In [1]: import numpy as np

In [2]: np.set_printoptions(suppress=True, linewidth=200)

In [3]: tidy = lambda a: np.round(a, 2) + 0

In [4]: theta = np.deg2rad(30)

In [5]: mat = np.eye(4)

In [6]: mat[np.ix_([1, 2], [1, 2])] = [[np.cos(theta), -np.sin(theta)], [np.sin(theta), np.cos(theta)]]

In [7]: print(tidy(mat))
[[ 1.    0.    0.    0.  ]
 [ 0.    0.87 -0.5   0.  ]
 [ 0.    0.5   0.87  0.  ]
 [ 0.    0.    0.    1.  ]]

In [8]: # columns are unit length and at right angles

In [9]: x0 = np.array([3, 3, -3, -2])

In [10]: a = np.maximum(mat @ x0, 0)

In [11]: print(np.flatnonzero(a > 1e-9))
[0 1]

In [12]: print(tidy(mat.T @ a))
[ 3.    3.55 -2.05  0.  ]

In [13]: print(tidy(np.tanh(mat @ x0)))
[ 1.    1.   -0.8  -0.96]

In [14]: print(tidy(a))
[3.  4.1 0.  0. ]

In [15]: X = np.load("out9.npy")

In [16]: print(X)
[[1 2 1]
 [2 1 2]
 [1 2 1]]

In [17]: # rows 0 and 2 are equal

In [18]: left, sigma, VT = np.linalg.svd(X)

In [19]: V = VT[:(sigma > 1e-8).sum()]

In [20]: rng = np.random.default_rng(976)

In [21]: x0 = X[2] + 2 * X[1] + rng.integers(2) * np.eye(3)[2]

In [22]: print(x0)
[5. 4. 5.]

In [23]: print(tidy(np.diag(V.T @ V)))
[0.5 1.  0.5]

In [24]: print(tidy(V.T @ V))
[[0.5 0.  0.5]
 [0.  1.  0. ]
 [0.5 0.  0.5]]

In [25]: print(np.allclose(V.T @ V @ x0, x0))
True

In [26]: r = np.linalg.matrix_rank(X)

In [27]: print(r)
2

In [28]: null = np.linalg.svd(X)[2][r:].T

In [29]: print([int(np.linalg.matrix_rank(np.delete(X, i, axis=0))) for i in range(3)])
[2, 1, 2]

In [30]: print(np.linalg.matrix_rank(X.T @ X), np.linalg.matrix_rank(X @ X.T))
2 2

In [31]: print(tidy(X @ null))
[[0.]
 [0.]
 [0.]]

In [32]: print([int(np.linalg.matrix_rank(X[:, :j + 1])) for j in range(3)])
[1, 2, 2]

In [33]: print(tidy(null @ null.T))
[[ 0.5  0.  -0.5]
 [ 0.   0.   0. ]
 [-0.5  0.   0.5]]

In [34]: print(np.allclose(X @ null, 0))
True

In [35]: A = np.array([[-1, 8, 1, 8], [-6, -5, 8, 2], [6, 2, 4, 1]])

In [36]: Y = A / np.sqrt((A ** 2).mean(axis=1, keepdims=True))

In [37]: print(tidy(Y[0]))
[-0.18  1.4   0.18  1.4 ]

In [38]: gram = A.T @ A

In [39]: print(np.linalg.matrix_rank(gram))
3

In [40]: print(np.allclose(gram, gram.T))
True

In [41]: print(A.sum(axis=0))
[-1  5 13 11]

In [42]: print(np.linalg.matrix_rank(A))
3

In [43]: print(tidy(np.linalg.norm(A)))
17.78

In [44]: A[3]
---------------------------------------------------------------------------
IndexError                                Traceback (most recent call last)
Cell In[44], line 1
----> 1 A[3]

IndexError: index 3 is out of bounds for axis 0 with size 3

In [45]: print(A.sum(axis=1))
[16 -1 13]

In [46]: print(np.abs(A).max())
8

In [47]: print(np.unravel_index(np.abs(A).argmax(), A.shape))
(np.int64(0), np.int64(1))

In [48]: Y = A / np.linalg.norm(A, axis=1)
---------------------------------------------------------------------------
ValueError                                Traceback (most recent call last)
Cell In[48], line 1
----> 1 Y = A / np.linalg.norm(A, axis=1)

ValueError: operands could not be broadcast together with shapes (3,4) (3,) 

In [49]: Y = A / np.linalg.norm(A, axis=1, keepdims=True)

In [50]: gram = Y @ Y.T

In [51]: print(tidy(np.degrees(np.arccos(np.clip(gram[1, 2], -1, 1)))))
98.04

In [52]: print((gram - 2 * np.eye(3)).round(6).argmax(axis=1))
[2 0 0]

In [53]: Y = np.array([[2, -2, -2], [1, -1, 2]])

In [54]: K = Y.T @ Y

In [55]: print(K)
[[ 5 -5 -2]
 [-5  5  2]
 [-2  2  8]]

In [56]: x0 = np.array([1, 2, 2, 1])

In [57]: print(tidy(np.linalg.det(mat)))
1.0

In [58]: print(tidy(np.abs(np.linalg.eigvals(mat))))
[1. 1. 1. 1.]

In [59]: print([p for p in range(1, 25) if np.allclose(np.linalg.matrix_power(mat, p), np.eye(4))])
[12, 24]

In [60]: ev, V = np.linalg.eigh(K)

In [61]: print((ev > 1e-8).sum(), (ev < -1e-8).sum())
2 0

In [62]: print(np.abs(V[:, -1]).round(6).argmax())
0

In [63]: print(tidy(V.T @ K @ V))
[[ 0.  0.  0.]
 [ 0.  6.  0.]
 [ 0.  0. 12.]]

In [64]: print(tidy(V.T @ V))
[[1. 0. 0.]
 [0. 1. 0.]
 [0. 0. 1.]]

In [65]: print(tidy(np.poly(K)))
[  1. -18.  72.   0.]

In [66]: print(tidy(np.linalg.eigvals(K)))
[12.  0.  6.]

In [67]: print(np.kron(np.eye(2, dtype=int), K))
[[ 5 -5 -2  0  0  0]
 [-5  5  2  0  0  0]
 [-2  2  8  0  0  0]
 [ 0  0  0  5 -5 -2]
 [ 0  0  0 -5  5  2]
 [ 0  0  0 -2  2  8]]

In [68]: print(tidy(np.linalg.det(K[::-1])))
0.0

In [69]: W1 = np.array([[5, -3, -4, 3, 2], [-2, 5, 0, -5, -1], [-1, -2, 5, 1, -2]])

In [70]: coef = np.array([1, 0, 0, 0, 0])

In [71]: act = np.maximum(K @ W1 + coef, 0)

In [72]: print(act)
[[38  0  0 38 19]
 [ 0 36 30  0  0]
 [ 0  0 48  0  0]]

In [73]: print(np.linalg.matrix_rank(act))
3

In [74]: W2 = np.array([[2, 1, 1], [1, -2, 1], [2, 1, 1], [0, 1, 0], [-2, 1, 2]])

In [75]: print((act @ W2).round(6).argmax(axis=1))
[1 0 0]

In [76]: print(act @ W2)
[[ 38  95  76]
 [ 96 -42  66]
 [ 96  48  48]]

In [77]: print(W1 @ W2)
[[ -5  12   2]
 [  3 -18   1]
 [ 10   7  -2]]

In [78]: W0 = np.array([[4, 7, 2, -3], [-2, -5, 1, -7], [5, -7, 0, 2], [10, 22, -1, 18]])

In [79]: W0[4]
---------------------------------------------------------------------------
IndexError                                Traceback (most recent call last)
Cell In[79], line 1
----> 1 W0[4]

IndexError: index 4 is out of bounds for axis 0 with size 4

In [80]: print(np.unravel_index(np.abs(W0).argmax(), W0.shape))
(np.int64(3), np.int64(1))

In [81]: print(W0 - W0[0])
[[  0   0   0   0]
 [ -6 -12  -1  -4]
 [  1 -14  -2   5]
 [  6  15  -3  21]]

In [82]: print(W0.shape)
(4, 4)

In [83]: np.linalg.rank(W0)
---------------------------------------------------------------------------
AttributeError                            Traceback (most recent call last)
Cell In[83], line 1
----> 1 np.linalg.rank(W0)

AttributeError: module 'numpy.linalg' has no attribute 'rank'
